In [1]: import numpy as np

In [2]: from numpy import linalg as LA

In [3]: np.set_printoptions(precision=3, suppress=True, linewidth=160, legacy="1.25")

In [4]: rd = lambda a: np.round(a, 3) + 0

In [5]: data = np.loadtxt("dump.csv", delimiter=",")

In [6]: data
Out[6]: 
array([[ 5.141,  6.953, -0.937,  1.423, -1.444,  3.939,  6.403,  5.17 ],
       [ 7.133,  5.976,  0.041, -0.296,  0.599,  4.327,  6.338,  2.442],
       [ 6.497,  5.878, -0.2  , -2.682, -0.085,  3.64 ,  5.828,  1.677],
       [ 6.74 ,  6.943, -0.865,  0.538,  0.304,  2.457,  4.586,  3.146],
       [ 7.056,  7.331, -1.186, -0.214, -0.123,  2.95 ,  5.449,  1.242],
       [ 6.173,  6.599, -0.678, -0.493, -0.606,  2.549,  4.38 ,  2.741],
       [ 6.163,  3.195,  0.669, -0.544, -0.092,  2.514,  5.49 ,  2.366],
       [ 4.392,  5.829, -1.822, -0.268,  0.632,  3.994,  6.803,  3.446],
       [ 4.818,  7.038, -0.959,  1.245,  0.488,  1.626,  3.598,  4.839],
       [ 6.853,  7.108, -0.261, -0.718, -0.516,  1.191,  4.062,  3.072],
       [ 5.473,  6.819, -0.467,  0.454,  1.554,  3.453,  5.684,  1.308],
       [ 4.066,  7.48 , -0.084, -0.146, -0.732,  4.211,  6.422,  3.447],
       [ 6.159,  7.719, -0.553,  0.185,  0.774,  4.33 ,  6.212,  1.71 ],
       [ 6.655,  5.567, -0.073,  1.385, -0.164,  1.545,  5.608,  4.558],
       [ 6.595,  5.324, -0.505, -0.622,  0.106,  3.484,  5.679,  2.965],
       [ 6.987,  4.683,  0.011,  0.578, -0.15 ,  2.922,  6.174,  1.596],
       [ 4.901,  6.761, -0.396,  1.717, -1.005,  3.604,  6.214,  2.279],
       [ 7.193,  6.28 , -0.133, -0.808,  0.06 ,  3.264,  6.075,  3.86 ],
       [ 6.856,  7.071, -0.871, -1.442, -0.041,  2.881,  6.53 ,  3.428]])

In [7]: W2 = data[[10, 17]].astype(float)

In [8]: for _ in range(6):
   ...:     labels = LA.norm(data[:, None] - W2, axis=-1).argmin(axis=1)
   ...:     W2 = np.array([data[labels == j].mean(axis=0) for j in range(2)])
   ...: 

In [9]: labels
Out[9]: array([0, 1, 1, 1, 1, 1, 1, 0, 1, 1, 0, 0, 0, 1, 1, 1, 0, 1, 1])

In [10]: rd(W2[1] - W2[0])
Out[10]: array([ 1.572, -0.85 ,  0.324, -0.874,  0.02 , -1.203, -0.921,  0.025])

In [11]: print(np.abs(W2[1] - W2[0]).argmax())
0

In [12]: A = np.load("case1.npy")

In [13]: A
Out[13]: 
array([[0, 1, 0, 0, 0, 0, 0, 0, 0],
       [1, 0, 0, 0, 0, 0, 0, 0, 0],
       [0, 0, 0, 0, 1, 0, 0, 1, 1],
       [0, 0, 0, 0, 0, 1, 0, 0, 0],
       [0, 0, 1, 0, 0, 0, 0, 1, 0],
       [0, 0, 0, 1, 0, 0, 0, 0, 0],
       [0, 0, 0, 0, 0, 0, 0, 0, 0],
       [0, 0, 1, 0, 1, 0, 0, 0, 1],
       [0, 0, 1, 0, 0, 0, 0, 1, 0]])

In [14]: np.all(LA.eigvalsh(A) > 0)
Out[14]: False

In [15]: arr = np.array([[9, -7, -6, -9, -6, -5, -8, -9, 8, -7],
    ...:     [-3, 5, 2, -3, -3, -5, 4, -5, 5, 8],
    ...:     [2, -8, 6, 1, -2, -4, 0, -8, -7, 9]])

In [16]: arr
Out[16]: 
array([[ 9, -7, -6, -9, -6, -5, -8, -9,  8, -7],
       [-3,  5,  2, -3, -3, -5,  4, -5,  5,  8],
       [ 2, -8,  6,  1, -2, -4,  0, -8, -7,  9]])

In [17]: x = np.array([3, 2, 0, 2, 1, 1, -2, -2, 0, -3])

In [18]: arr @ np.ones(10)
Out[18]: array([-40.,   5., -11.])

In [19]: print(arr @ x)
[ 39 -35 -25]

In [20]: (arr @ x).argmax()
Out[20]: 0

In [21]: arr @ np.eye(10)[1]
Out[21]: array([-7.,  5., -8.])

In [22]: LA.norm(arr @ x) <= LA.norm(arr, 2) * LA.norm(x) + 1e-9
Out[22]: True

In [23]: np.einsum("ij,j->i", arr, x)
Out[23]: array([ 39, -35, -25])

In [24]: feats = np.array([[-0.8, -0.4, 0.8, 0.7, -0.5, 0.9, -0.2, 0.2],
    ...:     [-0.3, 2.0, -1.5, 1.3, -0.9, -1.1, -0.7, 0.6],
    ...:     [-0.5, 0.6, 1.5, -0.9, -0.4, 0.8, -0.8, 1.1],
    ...:     [-0.1, 0.4, 0.3, 1.1, -0.4, 2.1, -0.4, -0.2],
    ...:     [0.6, 2.1, 0.5, 0.6, 0.1, 1.7, -0.3, 1.0],
    ...:     [0.7, 0.2, -0.7, -2.4, 0.2, -1.3, -0.1, -0.9],
    ...:     [-0.6, -1.5, -1.8, 0.7, -1.1, -0.7, 0.9, -0.9]])

In [25]: feats
Out[25]: 
array([[-0.8, -0.4,  0.8,  0.7, -0.5,  0.9, -0.2,  0.2],
       [-0.3,  2. , -1.5,  1.3, -0.9, -1.1, -0.7,  0.6],
       [-0.5,  0.6,  1.5, -0.9, -0.4,  0.8, -0.8,  1.1],
       [-0.1,  0.4,  0.3,  1.1, -0.4,  2.1, -0.4, -0.2],
       [ 0.6,  2.1,  0.5,  0.6,  0.1,  1.7, -0.3,  1. ],
       [ 0.7,  0.2, -0.7, -2.4,  0.2, -1.3, -0.1, -0.9],
       [-0.6, -1.5, -1.8,  0.7, -1.1, -0.7,  0.9, -0.9]])

In [26]: rd(LA.norm(feats, "nuc"))
Out[26]: 16.073

In [27]: rd(LA.norm(feats) ** 2 / LA.norm(feats, 2) ** 2)
Out[27]: 2.29

In [28]: rd(LA.norm(feats, 1)), rd(LA.norm(feats, np.inf))
Out[28]: (8.6, 8.4)

In [29]: LA.norm(feats, axis=1).argmax()
Out[29]: 1

In [30]: Y = np.array([[2, 1], [1, 1], [3, 1], [2, 2], [0, 0], [0, 1], [3, 0], [1, 3]])

In [31]: rd(Y.T @ feats.T)
Out[31]: 
array([[ 1.4, -2. ,  1. ,  1.9,  6.1, -6.5, -4.9],
       [ 2.5,  3.5,  3.9,  4.3,  9.1, -8.6, -5.9]])

In [32]: rd(np.einsum("ik,kj->ji", feats, Y))
Out[32]: 
array([[ 1.4, -2. ,  1. ,  1.9,  6.1, -6.5, -4.9],
       [ 2.5,  3.5,  3.9,  4.3,  9.1, -8.6, -5.9]])

In [33]: LA.matrix_rank(np.vstack([feats, Y.T]))
Out[33]: 8

In [34]: rd(np.einsum("ij,ij->i", feats, feats))
Out[34]: array([ 3.07, 10.9 ,  6.32,  6.24,  9.37,  9.33,  9.66])

In [35]: mat = np.load("arr.npy")

In [36]: mat
Out[36]: 
array([[-3, -2, -2],
       [-3, -2, -2],
       [-2, -2,  3],
       [ 0,  0,  0],
       [-3, -2, -2],
       [ 1, -3, -2],
       [-2, -5, -4],
       [-2, -2,  3],
       [ 0,  0,  0],
       [ 0,  0,  0],
       [-2, -2,  3],
       [ 0,  0,  0],
       [-2, -2,  3],
       [ 0,  0,  0]])

In [37]: Ac = mat - mat.mean(axis=0)

In [38]: V = LA.svd(Ac)[2][:2]

In [39]: Y = Ac - Ac @ V.T @ V

In [40]: rd((Ac @ V.T).std(axis=0))
Out[40]: array([2.278, 1.602])

In [41]: rd(np.cov(Ac @ V.T, rowvar=False))
Out[41]: 
array([[5.591, 0.   ],
       [0.   , 2.763]])

In [42]: rd(np.diag(V.T @ V))
Out[42]: array([0.533, 0.498, 0.969])

In [43]: Ac = mat - mat.mean(axis=0)

In [44]: Uu, sig, Vt = LA.svd(Ac, full_matrices=False)

In [45]: rd(sig)
Out[45]: array([8.525, 5.994, 3.418])

In [46]: np.searchsorted(np.cumsum(sig ** 2) / (sig ** 2).sum(), 0.9) + 1
Out[46]: 2

In [47]: LA.matrix_rank(Ac)
Out[47]: 3

In [48]: (np.sign(Uu[:, 0]) == np.sign(Uu[0, 0])).astype(int)
Out[48]: array([1, 1, 0, 0, 1, 1, 1, 0, 0, 0, 0, 0, 0, 0])

In [49]: Q, Rm = LA.qr(mat)

In [50]: np.allclose(Rm.T @ Rm, mat.T @ mat)
Out[50]: True

In [51]: print(rd(np.abs(np.diag(Rm))))
[6.928 5.194 7.793]

In [52]: Q.shape, Rm.shape
Out[52]: ((14, 3), (3, 3))

In [53]: print(rd(np.trace(Q @ Q.T)))
3.0

In [54]: rd(abs(Rm[0, 0])), rd(LA.norm(mat[:, 0]))
Out[54]: (6.928, 6.928)

In [55]: rd(Q.T @ Q)
Out[55]: 
array([[1., 0., 0.],
       [0., 1., 0.],
       [0., 0., 1.]])

In [56]: F = np.vander(np.arange(4) - 1, 4, increasing=True)

In [57]: F
Out[57]: 
array([[ 1, -1,  1, -1],
       [ 1,  0,  0,  0],
       [ 1,  1,  1,  1],
       [ 1,  2,  4,  8]])

In [58]: x = np.array([1, 2, 0, 2])

In [59]: np.einsum("ij,j->i", F, x)
Out[59]: array([-3,  1,  5, 21])

In [60]: print(F @ (2 * x))
[-6  2 10 42]

In [61]: LA.norm(F @ x) <= LA.norm(F, 2) * LA.norm(x) + 1e-9
Out[61]: True

In [62]: F @ np.eye(4)[3]
Out[62]: array([-1.,  0.,  1.,  8.])

In [63]: (F * x).sum(axis=1)
Out[63]: array([-3,  1,  5, 21])

In [64]: (F @ x).argmax()
Out[64]: 3

In [65]: F * x
Out[65]: 
array([[ 1, -2,  0, -2],
       [ 1,  0,  0,  0],
       [ 1,  2,  0,  2],
       [ 1,  4,  0, 16]])

In [66]: J = np.load("sample7.npy")

In [67]: J
Out[67]: 
array([[-0.163,  1.029, -2.168,  3.489,  4.567],
       [-1.453,  2.41 ,  0.216,  5.73 ,  4.976],
       [-4.39 ,  2.997,  0.989,  3.596,  4.658],
       [-0.567,  1.02 ,  1.119,  3.485,  4.2  ],
       [ 0.993, -5.698,  0.973,  5.818,  4.798],
       [-2.209,  2.612, -1.332,  5.439,  4.679],
       [-1.618,  1.212,  1.075,  4.978,  4.719],
       [-2.444,  0.299, -0.972,  4.768,  4.207],
       [-2.724,  1.813,  0.596,  3.724,  5.156],
       [ 2.569, -6.729, -0.102,  4.889,  2.895],
       [ 0.496, -5.03 , -1.067,  4.803,  4.118],
       [-1.841,  2.813, -0.035,  2.423,  5.596],
       [ 1.136, -6.111,  2.073,  5.602,  4.899],
       [ 2.567, -4.588,  1.756,  5.914,  5.92 ],
       [ 0.304,  1.887,  1.124,  4.802,  4.153],
       [ 3.357, -6.41 ,  1.513,  4.85 ,  5.012],
       [-0.273,  1.625,  0.929,  5.48 ,  4.344],
       [ 1.22 , -5.815,  1.097,  4.687,  3.326],
       [ 2.706, -5.948,  0.348,  5.298,  6.808],
       [-1.697,  1.53 ,  1.036,  3.697,  5.476],
       [ 1.936, -4.924,  0.894,  4.399,  4.26 ],
       [-1.08 ,  3.708, -1.533,  4.47 ,  4.227],
       [ 0.916, -5.214, -0.71 ,  6.759,  3.183],
       [-1.867,  2.457,  0.27 ,  4.073,  3.724],
       [ 1.347, -5.619,  1.323,  5.588,  5.772],
       [ 0.954, -5.836,  2.232,  6.453,  4.622],
       [ 1.709, -5.565,  0.571,  6.636,  3.912],
       [-2.453,  1.21 ,  0.273,  1.438,  4.433],
       [-2.98 ,  2.985, -1.536,  3.172,  3.46 ],
       [-1.128, -0.926, -0.21 ,  5.421,  4.054],
       [ 2.88 , -4.332,  0.856,  5.184,  3.435]])

In [68]: labels = J[:, 3] > np.median(J[:, 3])

In [69]: u = J[labels].mean(axis=0) - J[~labels].mean(axis=0)

In [70]: rd(u)
Out[70]: array([ 1.671, -3.345,  0.567,  1.812,  0.19 ])

In [71]: np.argsort(-np.abs(u).round(6), kind="stable")
Out[71]: array([1, 3, 0, 2, 4])

In [72]: cov = np.cov(J, rowvar=False)

In [73]: np.argsort(-J.std(axis=0).round(6), kind="stable")
Out[73]: array([1, 0, 3, 2, 4])

In [74]: rd(LA.eigvalsh(cov)[::-1])
Out[74]: array([18.759,  1.204,  0.963,  0.845,  0.544])

In [75]: rd(J.std(axis=0))
Out[75]: array([1.998, 3.78 , 1.095, 1.186, 0.844])

In [76]: Ac = J - J.mean(axis=0)

In [77]: Uu, sig, Vt = LA.svd(Ac, full_matrices=False)

In [78]: np.searchsorted(np.cumsum(sig ** 2) / (sig ** 2).sum(), 0.9) + 1
Out[78]: 3

In [79]: print(rd(sig))
[23.722  6.01   5.375  5.036  4.041]

In [80]: t = np.radians(135)

In [81]: Rm = np.eye(5)

In [82]: Rm[1, 1] = Rm[2, 2] = np.cos(t)

In [83]: Rm[1, 2], Rm[2, 1] = -np.sin(t), np.sin(t)

In [84]: print(rd(Rm))
[[ 1.     0.     0.     0.     0.   ]
 [ 0.    -0.707 -0.707  0.     0.   ]
 [ 0.     0.707 -0.707  0.     0.   ]
 [ 0.     0.     0.     1.     0.   ]
 [ 0.     0.     0.     0.     1.   ]]

In [85]: Y = J @ Rm.T

In [86]: rd(LA.svd(J, compute_uv=False)), rd(LA.svd(Y, compute_uv=False))
Out[86]: 
(array([38.83 , 21.948,  5.881,  5.15 ,  4.646]),
 array([38.83 , 21.948,  5.881,  5.15 ,  4.646]))

In [87]: rd(np.abs(Y - J).max(axis=0))
Out[87]: array([ 0.   , 11.559,  7.937,  0.   ,  0.   ])

In [88]: u = np.array([2, 1, 3, 2, 3, 2, 3, 0, 1, 0, 3]) + 0.5

In [89]: X = np.eye(11) - 2 * np.outer(u, u) / (u @ u)

In [90]: rd(X)
Out[90]: 
array([[ 0.828, -0.103, -0.241, -0.172, -0.241, -0.172, -0.241, -0.034, -0.103, -0.034, -0.241],
       [-0.103,  0.938, -0.144, -0.103, -0.144, -0.103, -0.144, -0.021, -0.062, -0.021, -0.144],
       [-0.241, -0.144,  0.663, -0.241, -0.337, -0.241, -0.337, -0.048, -0.144, -0.048, -0.337],
       [-0.172, -0.103, -0.241,  0.828, -0.241, -0.172, -0.241, -0.034, -0.103, -0.034, -0.241],
       [-0.241, -0.144, -0.337, -0.241,  0.663, -0.241, -0.337, -0.048, -0.144, -0.048, -0.337],
       [-0.172, -0.103, -0.241, -0.172, -0.241,  0.828, -0.241, -0.034, -0.103, -0.034, -0.241],
       [-0.241, -0.144, -0.337, -0.241, -0.337, -0.241,  0.663, -0.048, -0.144, -0.048, -0.337],
       [-0.034, -0.021, -0.048, -0.034, -0.048, -0.034, -0.048,  0.993, -0.021, -0.007, -0.048],
       [-0.103, -0.062, -0.144, -0.103, -0.144, -0.103, -0.144, -0.021,  0.938, -0.021, -0.144],
       [-0.034, -0.021, -0.048, -0.034, -0.048, -0.034, -0.048, -0.007, -0.021,  0.993, -0.048],
       [-0.241, -0.144, -0.337, -0.241, -0.337, -0.241, -0.337, -0.048, -0.144, -0.048,  0.663]])

In [91]: x = np.array([2, -2, -1, 0, 2, 2, 2, 0, -2, 2, 1])

In [92]: rd(np.abs(LA.eigvals(X)))
Out[92]: array([1., 1., 1., 1., 1., 1., 1., 1., 1., 1., 1.])

In [93]: rd(LA.norm(x)), rd(LA.norm(X @ x))
Out[93]: (5.477, 5.477)

In [94]: rd(np.sort(np.abs(np.degrees(np.angle(LA.eigvals(X))))))
Out[94]: array([  0.,   0.,   0.,   0.,   0.,   0.,   0.,   0.,   0.,   0., 180.])

In [95]: rd(LA.det(X))
Out[95]: -1.0

In [96]: rd(LA.inv(X))
Out[96]: 
array([[ 0.828, -0.103, -0.241, -0.172, -0.241, -0.172, -0.241, -0.034, -0.103, -0.034, -0.241],
       [-0.103,  0.938, -0.144, -0.103, -0.144, -0.103, -0.144, -0.021, -0.062, -0.021, -0.144],
       [-0.241, -0.144,  0.663, -0.241, -0.337, -0.241, -0.337, -0.048, -0.144, -0.048, -0.337],
       [-0.172, -0.103, -0.241,  0.828, -0.241, -0.172, -0.241, -0.034, -0.103, -0.034, -0.241],
       [-0.241, -0.144, -0.337, -0.241,  0.663, -0.241, -0.337, -0.048, -0.144, -0.048, -0.337],
       [-0.172, -0.103, -0.241, -0.172, -0.241,  0.828, -0.241, -0.034, -0.103, -0.034, -0.241],
       [-0.241, -0.144, -0.337, -0.241, -0.337, -0.241,  0.663, -0.048, -0.144, -0.048, -0.337],
       [-0.034, -0.021, -0.048, -0.034, -0.048, -0.034, -0.048,  0.993, -0.021, -0.007, -0.048],
       [-0.103, -0.062, -0.144, -0.103, -0.144, -0.103, -0.144, -0.021,  0.938, -0.021, -0.144],
       [-0.034, -0.021, -0.048, -0.034, -0.048, -0.034, -0.048, -0.007, -0.021,  0.993, -0.048],
       [-0.241, -0.144, -0.337, -0.241, -0.337, -0.241, -0.337, -0.048, -0.144, -0.048,  0.663]])

In [97]: rd(X.T @ (X @ x))
Out[97]: array([ 2., -2., -1.,  0.,  2.,  2.,  2.,  0., -2.,  2.,  1.])

In [98]: Y = X / LA.norm(X, axis=1, keepdims=True)

In [99]: cov = Y @ Y.T

In [100]: print(np.argwhere(np.triu(np.abs(cov) > 0.95, 1)))
[]

In [101]: (np.abs(cov) > 0.9).astype(int)
Out[101]: 
array([[1, 0, 0, 0, 0, 0, 0, 0, 0, 0, 0],
       [0, 1, 0, 0, 0, 0, 0, 0, 0, 0, 0],
       [0, 0, 1, 0, 0, 0, 0, 0, 0, 0, 0],
       [0, 0, 0, 1, 0, 0, 0, 0, 0, 0, 0],
       [0, 0, 0, 0, 1, 0, 0, 0, 0, 0, 0],
       [0, 0, 0, 0, 0, 1, 0, 0, 0, 0, 0],
       [0, 0, 0, 0, 0, 0, 1, 0, 0, 0, 0],
       [0, 0, 0, 0, 0, 0, 0, 1, 0, 0, 0],
       [0, 0, 0, 0, 0, 0, 0, 0, 1, 0, 0],
       [0, 0, 0, 0, 0, 0, 0, 0, 0, 1, 0],
       [0, 0, 0, 0, 0, 0, 0, 0, 0, 0, 1]])

In [102]: (cov - 2 * np.eye(11)).round(6).argmax(axis=1)
Out[102]: array([1, 0, 0, 0, 0, 0, 0, 0, 0, 0, 0])
